$ python -q
>>> import numpy as np
>>> np.set_printoptions(suppress=True, linewidth=160)
>>> def tidy(a):
...     return np.round(a, 2) + 0
... 
>>> arr = np.load("block6.npy")
>>> arr
array([[8, 6, 3, 7, 0],
       [1, 2, 2, 1, 2],
       [2, 4, 2, 0, 4],
       [3, 2, 7, 9, 0],
       [1, 8, 0, 4, 1]])
>>> Uu, s, Vt = np.linalg.svd(arr)
>>> tidy(s)
array([18.34,  7.77,  4.75,  4.21,  0.05])
>>> np.argmax(s[:-1] / (s[1:] + 1e-6)) + 1
np.int64(4)
>>> out = Uu[:, :4] @ np.diag(s[:4]) @ Vt[:4]
>>> tidy(np.linalg.norm(arr - out, 2)), tidy(s[4])
(np.float64(0.05), np.float64(0.05))
>>> np.linalg.matrix_rank(out)
np.int64(4)
>>> tidy(out)
array([[ 8.  ,  6.  ,  3.  ,  7.  ,  0.  ],
       [ 1.  ,  1.99,  1.98,  1.02,  2.03],
       [ 2.  ,  4.01,  2.01, -0.01,  3.99],
       [ 3.  ,  2.  ,  7.  ,  9.  ,  0.  ],
       [ 1.  ,  8.  ,  0.  ,  4.  ,  1.  ]])
>>> M = np.load("test1.npy")
>>> M
array([[-2, -1, -2, -1,  1],
       [-1, -4, -2,  2,  0],
       [-2, -2,  4,  3,  1],
       [-1,  2,  3, -2, -1],
       [ 1,  0,  1, -1,  4]])
>>> Uu, s, Vt = np.linalg.svd(M, full_matrices=False)
>>> tidy(s / s[0])
array([1.  , 0.91, 0.67, 0.44, 0.14])
>>> tidy(Uu.T @ M @ Vt.T)
array([[6.6 , 0.  , 0.  , 0.  , 0.  ],
       [0.  , 5.99, 0.  , 0.  , 0.  ],
       [0.  , 0.  , 4.4 , 0.  , 0.  ],
       [0.  , 0.  , 0.  , 2.9 , 0.  ],
       [0.  , 0.  , 0.  , 0.  , 0.9 ]])
>>> Uu.shape, s.shape, Vt.shape
((5, 5), (5,), (5, 5))
>>> tidy(Uu.T @ Uu)
array([[1., 0., 0., 0., 0.],
       [0., 1., 0., 0., 0.],
       [0., 0., 1., 0., 0.],
       [0., 0., 0., 1., 0.],
       [0., 0., 0., 0., 1.]])
>>> out = M / np.linalg.norm(M, axis=1, keepdims=True)
>>> gram = out @ out.T
>>> tidy(gram)
array([[ 1.  ,  0.48, -0.21, -0.35,  0.07],
       [ 0.48,  1.  ,  0.27, -0.78, -0.23],
       [-0.21,  0.27,  1.  ,  0.12,  0.12],
       [-0.35, -0.78,  0.12,  1.  ,  0.  ],
       [ 0.07, -0.23,  0.12,  0.  ,  1.  ]])
>>> tidy(gram[2])
array([-0.21,  0.27,  1.  ,  0.12,  0.12])
>>> print(tidy(np.degrees(np.arccos(np.clip(gram[2, 4], -1, 1)))))
83.22
>>> f = np.array([2, 0, -1])
>>> np.convolve(M[0], f)
array([-4, -2, -2, -1,  4,  1, -1])
>>> mat = np.loadtxt("case19.csv", delimiter=",")
>>> mat
array([[  9.21,  -3.38, -19.23,  -4.5 ,  13.37],
       [ -2.97,   0.94,  -2.46,  -3.95,   1.1 ],
       [ -3.37,   0.76,  10.51,   5.9 ,  -2.12],
       [  5.17,  -2.58,  -5.4 ,  -0.32,   0.72],
       [ -0.08,  -1.2 ,  -6.16,  -2.41,   4.61],
       [ -3.12,  -1.42,   4.02,   0.37,  -5.11],
       [  6.36,   0.03, -10.09,  -2.99,   4.87],
       [  0.78,   0.98,   1.58,   3.39,   2.65],
       [ -6.68,   1.59,  11.5 ,   4.49,  -6.72],
       [  4.9 ,  -1.1 ,  -8.45,  -5.15,   1.52],
       [  1.15,  -2.29,   0.24,   0.54,   1.16],
       [ -1.11,  -1.91,  -0.08,  -3.96,  -8.19],
       [  4.25,  -2.28, -11.12,  -6.04,   5.06],
       [  1.76,   0.29,  -5.99,  -3.41,   4.39],
       [  1.89,   1.66,  -3.9 ,   0.34,   4.46],
       [  0.28,  -1.21,   1.42,   0.38,  -1.47],
       [ -5.86,   0.7 ,  16.82,   8.11,  -8.3 ],
       [ -1.26,  -0.14,   5.37,   1.02,  -3.34],
       [ -2.83,   0.99,   2.34,  -1.97,  -0.36],
       [ -1.18,  -2.43,   1.77,   0.08,  -0.04],
       [ -5.83,   1.63,  15.32,   5.61,  -5.86],
       [ -2.11,   1.66,   5.04,   1.55,   0.33],
       [  0.28,   2.54,   3.8 ,   1.73,   0.2 ],
       [ -7.58,  -3.47,   7.06,   0.13,  -4.17],
       [  6.75,  -1.41, -12.89,  -7.71,   2.1 ],
       [  0.37,  -4.41,  -4.29,  -3.39,  -2.71],
       [  0.67,   3.32,   7.37,   8.17,   4.32],
       [ -2.69,  -1.5 ,   3.98,  -0.73,  -4.57]])
>>> f = np.array([1, 0])
>>> print(np.polyval(f, mat[23]))
[-7.58 -3.47  7.06  0.13 -4.17]
>>> tidy(np.correlate(mat[23], mat[10], "full"))
array([ -8.79,  -8.12,   4.5 ,  20.49,  -3.84, -22.38,   6.82,   9.7 ,  -4.8 ])
